% python3 -q
>>> import numpy as np
>>> np.set_printoptions(precision=1, suppress=True, linewidth=120, floatmode="fixed")
>>> tidy = lambda a: np.round(a, 1) + 0
>>> mat = np.load("run8.npy")
>>> tidy(mat)
array([[ 28.7,  -5.3, -21.8,  19.2,   6.0,  -5.7],
       [ 27.1,  -4.6, -20.8,  18.3,   6.0,  -5.2],
       [ 13.7,   0.4, -11.2,  10.9,   5.6,  -1.7],
       [  9.2,   1.9,  -8.0,   8.4,   5.4,  -0.7],
       [  7.1,   2.5,  -6.5,   7.2,   5.2,  -0.3],
       [  1.8,   3.6,  -2.7,   4.1,   4.5,   0.4],
       [  0.9,   3.7,  -1.9,   3.5,   4.3,   0.5],
       [ -0.5,   3.7,  -0.8,   2.6,   3.9,   0.5],
       [ -2.0,   2.8,   0.6,   1.0,   2.6,   0.3],
       [ -2.0,   2.5,   0.7,   0.9,   2.3,   0.2],
       [ -1.8,   1.9,   0.7,   0.6,   1.8,   0.1],
       [ -1.7,   1.8,   0.7,   0.5,   1.7,   0.1],
       [ -1.2,   1.0,   0.5,   0.3,   1.0,   0.0],
       [  1.6,  -1.1,  -0.7,  -0.4,  -1.2,   0.3],
       [  2.5,  -1.6,  -1.1,  -0.6,  -1.8,   0.7],
       [  8.2,  -2.3,  -3.2,  -5.1,  -7.1,   7.7],
       [  8.3,  -2.3,  -3.2,  -5.1,  -7.1,   7.7],
       [  9.0,  -1.1,  -3.0,  -7.8,  -8.9,  11.7],
       [  9.1,  -0.6,  -2.9,  -8.7,  -9.4,  13.1],
       [  9.1,  -0.1,  -2.7,  -9.6,  -9.9,  14.4],
       [  9.0,   0.9,  -2.3, -11.3, -10.7,  16.8],
       [  8.7,   1.9,  -1.8, -12.9, -11.5,  19.0],
       [  8.7,   2.0,  -1.8, -13.0, -11.5,  19.2],
       [  3.5,  12.0,   3.9, -26.4, -16.4,  37.7],
       [ -8.2,  27.8,  14.4, -45.4, -21.4,  62.7]])
>>> U, sig, vt = np.linalg.svd(mat)
>>> np.argmax(sig[:-1] / (sig[1:] + 1e-6)) + 1
np.int64(3)
>>> out = U[:, :3] @ np.diag(sig[:3]) @ vt[:3]
>>> tidy(np.linalg.norm(mat - out, 2)), tidy(sig[3])
(np.float64(0.0), np.float64(0.0))
>>> arr = np.load("m.npy")
>>> tidy(arr)
array([[-0.1,  0.6,  0.3],
       [ 0.3, -0.4,  0.9],
       [-0.9, -0.5,  0.1],
       [ 0.4, -0.6, -0.3]])
>>> def softmax(z):
...     e = np.exp(z - z.max(axis=-1, keepdims=True))
...     return e / e.sum(axis=-1, keepdims=True)
... 
>>> tidy(softmax(arr[3]))
array([0.5, 0.2, 0.3])
>>> softmax(arr).sum(axis=1)
array([1.0, 1.0, 1.0, 1.0])
>>> tidy(softmax(10 * arr[3]))
array([1.0, 0.0, 0.0])
>>> S = arr @ arr.T / np.sqrt(3)
>>> tidy(softmax(S)[3] @ arr)
array([ 0.0, -0.3,  0.2])
>>> tidy(softmax(S + np.triu(np.full(S.shape, -np.inf), 1)))
array([[1.0, 0.0, 0.0, 0.0],
       [0.4, 0.6, 0.0, 0.0],
       [0.3, 0.3, 0.5, 0.0],
       [0.2, 0.3, 0.2, 0.3]])
>>> vec = np.array([2, 0, -1])
>>> tidy(arr @ vec)
array([-0.5, -0.4, -1.8,  1.1])
>>> np.sign((arr @ vec).round(6))
array([-1.0, -1.0, -1.0,  1.0])
>>> tidy((arr * vec).sum(axis=1))
array([-0.5, -0.4, -1.8,  1.1])
>>> np.linalg.norm(arr @ vec) <= np.linalg.norm(arr, 2) * np.linalg.norm(vec) + 1e-9
np.True_
>>> tidy(np.einsum("ij,j->i", arr, vec))
array([-0.5, -0.4, -1.8,  1.1])
>>> tidy(np.linalg.norm(arr[0], 1)), tidy(np.linalg.norm(arr[0], np.inf))
(np.float64(1.0), np.float64(0.6))
>>> tidy(np.linalg.norm(arr) ** 2 / np.linalg.norm(arr, 2) ** 2)
np.float64(3.0)
>>> np.linalg.norm(arr, axis=1).argmax()
np.int64(1)
>>> tidy(np.linalg.norm(arr, 1)), tidy(np.linalg.norm(arr, np.inf))
(np.float64(2.0), np.float64(1.5))
>>> tidy(arr[0] @ arr[2])
np.float64(-0.1)
>>> Q = arr.astype(float).copy()
>>> for j in range(3):
...     Q[:, j] -= Q[:, :j] @ (Q[:, :j].T @ Q[:, j])
...     Q[:, j] /= np.linalg.norm(Q[:, j])
... 
>>> tidy(Q)
array([[-0.1,  0.6,  0.3],
       [ 0.3, -0.4,  0.9],
       [-0.9, -0.5,  0.1],
       [ 0.4, -0.6, -0.3]])
>>> tidy(Q.T @ Q)
array([[1.0, 0.0, 0.0],
       [0.0, 1.0, 0.0],
       [0.0, 0.0, 1.0]])
>>> vec = np.array([-1, -2, 2])
>>> y = arr @ vec
>>> tidy(y)
array([-0.3,  2.2,  2.0,  0.3])
>>> tidy(np.linalg.lstsq(arr, y)[0])
array([-1.0, -2.0,  2.0])
>>> rng = np.random.default_rng(439989)
>>> y = y + 0.3 * rng.normal(size=4)
>>> tidy(y)
array([-0.7,  2.3,  2.1,  0.6])
>>> b, *_ = np.linalg.lstsq(arr, y)
>>> tidy(np.linalg.norm(y - arr @ b))
np.float64(0.0)
>>> tidy(b)
array([-0.9, -2.5,  1.8])
>>> A = np.load("data.npy")
>>> tidy(A)
array([[0.5, 0.0, 0.0, 0.0, 0.0, 0.5, 0.0],
       [0.0, 0.5, 0.0, 0.0, 0.5, 0.0, 0.0],
       [0.0, 0.0, 1.0, 0.0, 0.0, 0.0, 0.0],
       [0.0, 0.3, 0.0, 0.7, 0.0, 0.0, 0.0],
       [0.0, 0.3, 0.3, 0.0, 0.3, 0.0, 0.0],
       [0.2, 0.0, 0.2, 0.0, 0.0, 0.2, 0.2],
       [0.0, 0.5, 0.0, 0.0, 0.0, 0.0, 0.5]])
>>> r = np.linalg.matrix_rank(A)
>>> r
np.int64(6)
>>> ns = np.linalg.svd(A)[2][r:].T
>>> np.allclose(A @ ns, 0)
True
>>> tidy(A @ ns)
array([[0.0],
       [0.0],
       [0.0],
       [0.0],
       [0.0],
       [0.0],
       [0.0]])
>>> [int(np.linalg.matrix_rank(np.delete(A, i, axis=0))) for i in range(7)]
[5, 6, 6, 5, 6, 5, 5]
>>> tidy(ns[:, 0] / ns[np.abs(ns[:, 0]).round(6).argmax(), 0])
array([ 1.0,  0.0,  0.0,  0.0,  0.0, -1.0,  0.0])
>>> ns.shape
(7, 1)
>>> [int(np.linalg.matrix_rank(A[:i])) for i in range(1, len(A) + 1)]
[1, 2, 3, 4, 4, 5, 6]
>>> tidy(ns @ ns.T)
array([[ 0.5,  0.0,  0.0,  0.0,  0.0, -0.5,  0.0],
       [ 0.0,  0.0,  0.0,  0.0,  0.0,  0.0,  0.0],
       [ 0.0,  0.0,  0.0,  0.0,  0.0,  0.0,  0.0],
       [ 0.0,  0.0,  0.0,  0.0,  0.0,  0.0,  0.0],
       [ 0.0,  0.0,  0.0,  0.0,  0.0,  0.0,  0.0],
       [-0.5,  0.0,  0.0,  0.0,  0.0,  0.5,  0.0],
       [ 0.0,  0.0,  0.0,  0.0,  0.0,  0.0,  0.0]])
>>> np.linalg.matrix_rank(A, rtol=0.1)
np.int64(6)
>>> np.argsort(-np.linalg.norm(A, axis=0).round(6), kind="stable")[:3]
array([2, 1, 3])
>>> tidy(np.linalg.norm(A, 2) / np.linalg.norm(A))
np.float64(0.6)
>>> J = np.load("dump.npy")
>>> J
array([[ 1, -1,  1, -1,  1, -1,  1, -1],
       [ 1,  1, -1, -1, -1, -1,  1,  1],
       [ 1, -1, -1,  1, -1,  1,  1, -1]])
>>> theta = np.radians(176)
>>> R = np.eye(8)
>>> R[5, 5] = R[2, 2] = np.cos(theta)
>>> R[5, 2], R[2, 5] = -np.sin(theta), np.sin(theta)
>>> tidy(R)
array([[ 1.0,  0.0,  0.0,  0.0,  0.0,  0.0,  0.0,  0.0],
       [ 0.0,  1.0,  0.0,  0.0,  0.0,  0.0,  0.0,  0.0],
       [ 0.0,  0.0, -1.0,  0.0,  0.0,  0.1,  0.0,  0.0],
       [ 0.0,  0.0,  0.0,  1.0,  0.0,  0.0,  0.0,  0.0],
       [ 0.0,  0.0,  0.0,  0.0,  1.0,  0.0,  0.0,  0.0],
       [ 0.0,  0.0, -0.1,  0.0,  0.0, -1.0,  0.0,  0.0],
       [ 0.0,  0.0,  0.0,  0.0,  0.0,  0.0,  1.0,  0.0],
       [ 0.0,  0.0,  0.0,  0.0,  0.0,  0.0,  0.0,  1.0]])
>>> out = J @ R.T
>>> np.allclose(np.linalg.norm(J, axis=1), np.linalg.norm(out, axis=1))
True
>>> tidy(np.linalg.svd(J, compute_uv=False)), tidy(np.linalg.svd(out, compute_uv=False))
(array([2.8, 2.8, 2.8]), array([2.8, 2.8, 2.8]))
>>> tidy(out)
array([[ 1.0, -1.0, -1.1, -1.0,  1.0,  0.9,  1.0, -1.0],
       [ 1.0,  1.0,  0.9, -1.0, -1.0,  1.1,  1.0,  1.0],
       [ 1.0, -1.0,  1.1,  1.0, -1.0, -0.9,  1.0, -1.0]])
>>> tidy(np.abs(out - J).max(axis=0))
array([0.0, 0.0, 2.1, 0.0, 0.0, 2.1, 0.0, 0.0])
>>> u, v = J[2], J[0]
>>> u @ v
np.int64(0)
>>> u @ u
np.int64(8)
>>> pr = (u @ v) / (u @ u) * u
>>> (v - pr) @ u
np.float64(0.0)
>>> v - pr
array([ 1.0, -1.0,  1.0, -1.0,  1.0, -1.0,  1.0, -1.0])
>>> np.outer(u, v)
array([[ 1, -1,  1, -1,  1, -1,  1, -1],
       [-1,  1, -1,  1, -1,  1, -1,  1],
       [-1,  1, -1,  1, -1,  1, -1,  1],
       [ 1, -1,  1, -1,  1, -1,  1, -1],
       [-1,  1, -1,  1, -1,  1, -1,  1],
       [ 1, -1,  1, -1,  1, -1,  1, -1],
       [ 1, -1,  1, -1,  1, -1,  1, -1],
       [-1,  1, -1,  1, -1,  1, -1,  1]])
>>> U, sig, vt = np.linalg.svd(J, full_matrices=False)
>>> (sig > 1e-8).sum()
np.int64(3)
>>> tidy(np.cumsum(sig ** 2) / np.sum(sig ** 2))
array([0.3, 0.7, 1.0])
>>> np.allclose(U * sig @ vt, J)
True
>>> m1 = np.maximum(np.array([[0, -1],
...     [1, -2],
...     [2, 2],
...     [-1, -1],
...     [-3, -3],
...     [0, 2],
...     [-3, 1],
...     [2, 3],
...     [3, 2],
...     [3, -2],
...     [0, 3],
...     [-3, 2],
...     [-3, -2],
...     [-3, 0],
...     [3, 1],
...     [0, -1],
...     [-3, -2],
...     [1, 3],
...     [-3, 1],
...     [-2, 2]]) @ np.array([[2, 1, -5, -1], [-3, 4, 3, -3]]) + np.array([3, -9, -5, -1]), 0)
>>> m1
array([[ 6,  0,  0,  2],
       [11,  0,  0,  4],
       [ 1,  1,  0,  0],
       [ 4,  0,  0,  3],
       [ 6,  0,  1, 11],
       [ 0,  0,  1,  0],
       [ 0,  0, 13,  0],
       [ 0,  5,  0,  0],
       [ 3,  2,  0,  0],
       [15,  0,  0,  2],
       [ 0,  3,  4,  0],
       [ 0,  0, 16,  0],
       [ 3,  0,  4,  8],
       [ 0,  0, 10,  2],
       [ 6,  0,  0,  0],
       [ 6,  0,  0,  2],
       [ 3,  0,  4,  8],
       [ 0,  4,  0,  0],
       [ 0,  0, 13,  0],
       [ 0,  0, 11,  0]])
>>> u, v = m1[8], m1[19]
>>> u @ v
np.int64(0)
>>> u @ u
np.int64(13)
>>> pr = (u @ v) / (u @ u) * u
>>> np.linalg.matrix_rank(np.outer(u, v))
np.int64(1)
>>> np.outer(u, v)
array([[ 0,  0, 33,  0],
       [ 0,  0, 22,  0],
       [ 0,  0,  0,  0],
       [ 0,  0,  0,  0]])
>>> tidy(np.linalg.norm(u + v) ** 2 + np.linalg.norm(u - v) ** 2)
np.float64(268.0)
